>>> import numpy as np
>>> from numpy import linalg as LA
>>> np.set_printoptions(suppress=True, linewidth=140)
>>> E = np.loadtxt("sample17.csv", delimiter=",")
>>> E.round(2)
array([[ 0.99, -0.03, -0.04,  0.03,  0.03,  0.01, -0.04, -0.03, -0.02, -0.03,  0.01, -0.04, -0.04,  0.01],
       [-0.03,  0.85, -0.21,  0.15,  0.15,  0.03, -0.21, -0.15, -0.09, -0.15,  0.03, -0.21, -0.21,  0.03],
       [-0.04, -0.21,  0.71,  0.21,  0.21,  0.04, -0.29, -0.21, -0.13, -0.21,  0.04, -0.29, -0.29,  0.04],
       [ 0.03,  0.15,  0.21,  0.85, -0.15, -0.03,  0.21,  0.15,  0.09,  0.15, -0.03,  0.21,  0.21, -0.03],
       [ 0.03,  0.15,  0.21, -0.15,  0.85, -0.03,  0.21,  0.15,  0.09,  0.15, -0.03,  0.21,  0.21, -0.03],
       [ 0.01,  0.03,  0.04, -0.03, -0.03,  0.99,  0.04,  0.03,  0.02,  0.03, -0.01,  0.04,  0.04, -0.01],
       [-0.04, -0.21, -0.29,  0.21,  0.21,  0.04,  0.71, -0.21, -0.13, -0.21,  0.04, -0.29, -0.29,  0.04],
       [-0.03, -0.15, -0.21,  0.15,  0.15,  0.03, -0.21,  0.85, -0.09, -0.15,  0.03, -0.21, -0.21,  0.03],
       [-0.02, -0.09, -0.13,  0.09,  0.09,  0.02, -0.13, -0.09,  0.95, -0.09,  0.02, -0.13, -0.13,  0.02],
       [-0.03, -0.15, -0.21,  0.15,  0.15,  0.03, -0.21, -0.15, -0.09,  0.85,  0.03, -0.21, -0.21,  0.03],
       [ 0.01,  0.03,  0.04, -0.03, -0.03, -0.01,  0.04,  0.03,  0.02,  0.03,  0.99,  0.04,  0.04, -0.01],
       [-0.04, -0.21, -0.29,  0.21,  0.21,  0.04, -0.29, -0.21, -0.13, -0.21,  0.04,  0.71, -0.29,  0.04],
       [-0.04, -0.21, -0.29,  0.21,  0.21,  0.04, -0.29, -0.21, -0.13, -0.21,  0.04, -0.29,  0.71,  0.04],
       [ 0.01,  0.03,  0.04, -0.03, -0.03, -0.01,  0.04,  0.03,  0.02,  0.03, -0.01,  0.04,  0.04,  0.99]])
>>> np.round(E[:, 4] @ E[:, 3], 2)
np.float64(-0.0)
>>> np.round(LA.svd(E, compute_uv=False), 2)
array([1., 1., 1., 1., 1., 1., 1., 1., 1., 1., 1., 1., 1., 1.])
>>> out = E / np.sqrt((E ** 2).mean(axis=1, keepdims=True))
>>> out[11].round(2)
array([-0.16, -0.78, -1.1 ,  0.78,  0.78,  0.16, -1.1 , -0.78, -0.47, -0.78,  0.16,  2.64, -1.1 ,  0.16])
>>> np.round(LA.norm(out, axis=1), 2)
array([3.74, 3.74, 3.74, 3.74, 3.74, 3.74, 3.74, 3.74, 3.74, 3.74, 3.74, 3.74, 3.74, 3.74])
>>> out = LA.inv(E)
>>> np.allclose(out, E.T)
True
>>> round(LA.det(E) * LA.det(out), 2)
np.float64(1.0)
>>> out = E / LA.norm(E, axis=1, keepdims=True)
>>> C2 = out @ out.T
>>> np.degrees(np.arccos(np.clip(C2[12, 1], -1, 1)))
np.float64(90.0)
>>> C2[12].round(2) + 0
array([0., 0., 0., 0., 0., 0., 0., 0., 0., 0., 0., 0., 1., 0.])
>>> C2 = E.T @ E
>>> np.round(np.diag(C2), 2)
array([1., 1., 1., 1., 1., 1., 1., 1., 1., 1., 1., 1., 1., 1.])
>>> print(np.trace(C2), np.round((E ** 2).sum(), 2))
14.0 14.0
>>> LA.matrix_rank(C2)
np.int64(14)
>>> print(np.allclose(C2, C2.T))
True
>>> np.round(LA.svd(E, compute_uv=False) ** 2, 2)
array([1., 1., 1., 1., 1., 1., 1., 1., 1., 1., 1., 1., 1., 1.])
>>> mat = np.loadtxt("out9.csv", delimiter=",")
>>> mat
array([[-0.81,  0.76,  0.87,  0.52, -0.46, -0.87, -0.6 ],
       [ 0.8 , -0.42,  0.52, -0.2 ,  0.89, -0.62, -0.71],
       [ 0.99, -0.13, -0.94, -0.97,  0.72,  0.91,  0.91],
       [ 0.59, -0.99, -0.93,  0.4 ,  0.75,  0.94,  0.01],
       [-0.8 , -0.99, -0.06,  0.97,  0.74,  0.26, -0.93],
       [ 0.94,  0.69, -0.74, -0.94,  0.1 ,  0.66,  0.89],
       [ 0.8 , -0.93, -0.99, -0.6 , -0.04,  0.99,  0.93],
       [ 1.  ,  0.65, -0.98, -1.  ,  0.89,  0.96,  0.99],
       [ 1.  , -0.49,  0.27, -0.9 ,  0.99, -0.56, -0.62],
       [ 1.  , -0.97, -0.99, -0.96,  0.95,  0.99,  0.92],
       [-1.  , -1.  , -0.92,  1.  , -0.7 ,  0.97, -0.62],
       [ 0.64,  1.  ,  1.  , -0.78,  0.63, -1.  , -0.86],
       [ 0.99,  1.  , -0.51, -1.  , -0.31,  0.2 ,  0.98],
       [-0.97, -0.31, -0.03,  0.87, -0.86,  0.26, -0.09],
       [-0.97, -0.99,  0.08,  0.99,  0.08,  0.22, -0.91],
       [-0.8 , -1.  , -1.  ,  0.85, -0.81,  1.  ,  0.92],
       [-0.93, -1.  , -0.96,  1.  ,  0.69,  0.98, -0.87],
       [-0.64, -0.8 , -0.94,  0.4 , -0.78,  0.96,  0.79],
       [ 0.75,  0.12,  0.94, -0.03,  0.95, -0.96, -0.94],
       [-0.94, -0.54, -0.94,  0.62, -0.96,  0.97,  0.88],
       [ 0.94, -0.98, -0.99, -0.64,  0.68,  0.99,  0.84],
       [ 0.53, -0.08, -0.43, -0.42,  0.16,  0.41,  0.37],
       [-1.  , -0.99,  0.25,  1.  , -0.98,  0.38, -0.92],
       [ 0.88, -0.99,  0.08,  0.45,  0.99, -0.17, -0.92],
       [-0.85, -0.95, -0.96,  0.77, -0.79,  0.98,  0.69],
       [-0.99, -1.  , -0.98,  0.98, -0.91,  0.99,  0.52],
       [-0.98, -0.07,  0.24,  0.89, -0.89,  0.  , -0.2 ],
       [ 0.94,  0.88,  0.74, -0.88,  0.78, -0.85, -0.18],
       [-0.77,  0.98,  0.24, -0.45, -0.96, -0.22,  0.81],
       [-0.96,  0.91, -0.17,  0.25, -0.98,  0.34,  0.82],
       [ 0.99,  1.  ,  0.87, -0.99,  0.73, -0.95,  0.54],
       [ 1.  , -0.14, -0.63, -0.97,  0.97,  0.39,  0.49],
       [ 0.99,  1.  ,  0.95, -1.  ,  0.31, -0.98,  0.79],
       [ 1.  ,  0.82, -0.12, -0.99,  0.94, -0.29,  0.6 ],
       [-0.37, -0.87, -0.12,  0.7 ,  0.41,  0.21, -0.58],
       [-0.95, -0.99, -0.62,  0.97, -0.18,  0.79, -0.68],
       [ 0.98,  1.  ,  0.77, -0.99,  0.46, -0.9 ,  0.64],
       [-1.  , -0.94, -0.44,  0.99, -0.93,  0.73, -0.41],
       [ 0.98, -0.78,  0.05, -0.68,  0.98, -0.28, -0.65]])
>>> cen = mat - mat.mean(axis=0)
>>> V = LA.svd(cen)[2][:3]
>>> out = cen - cen @ V.T @ V
>>> np.round(out.std(axis=0), 2)
array([0.16, 0.21, 0.13, 0.15, 0.19, 0.12, 0.16])
>>> np.round(np.diag(V.T @ V), 2)
array([0.44, 0.51, 0.37, 0.33, 0.46, 0.35, 0.53])
>>> round(LA.norm(out) / LA.norm(cen), 2)
np.float64(0.21)
>>> LA.norm(out, axis=1).round(6).argmax()
np.int64(16)
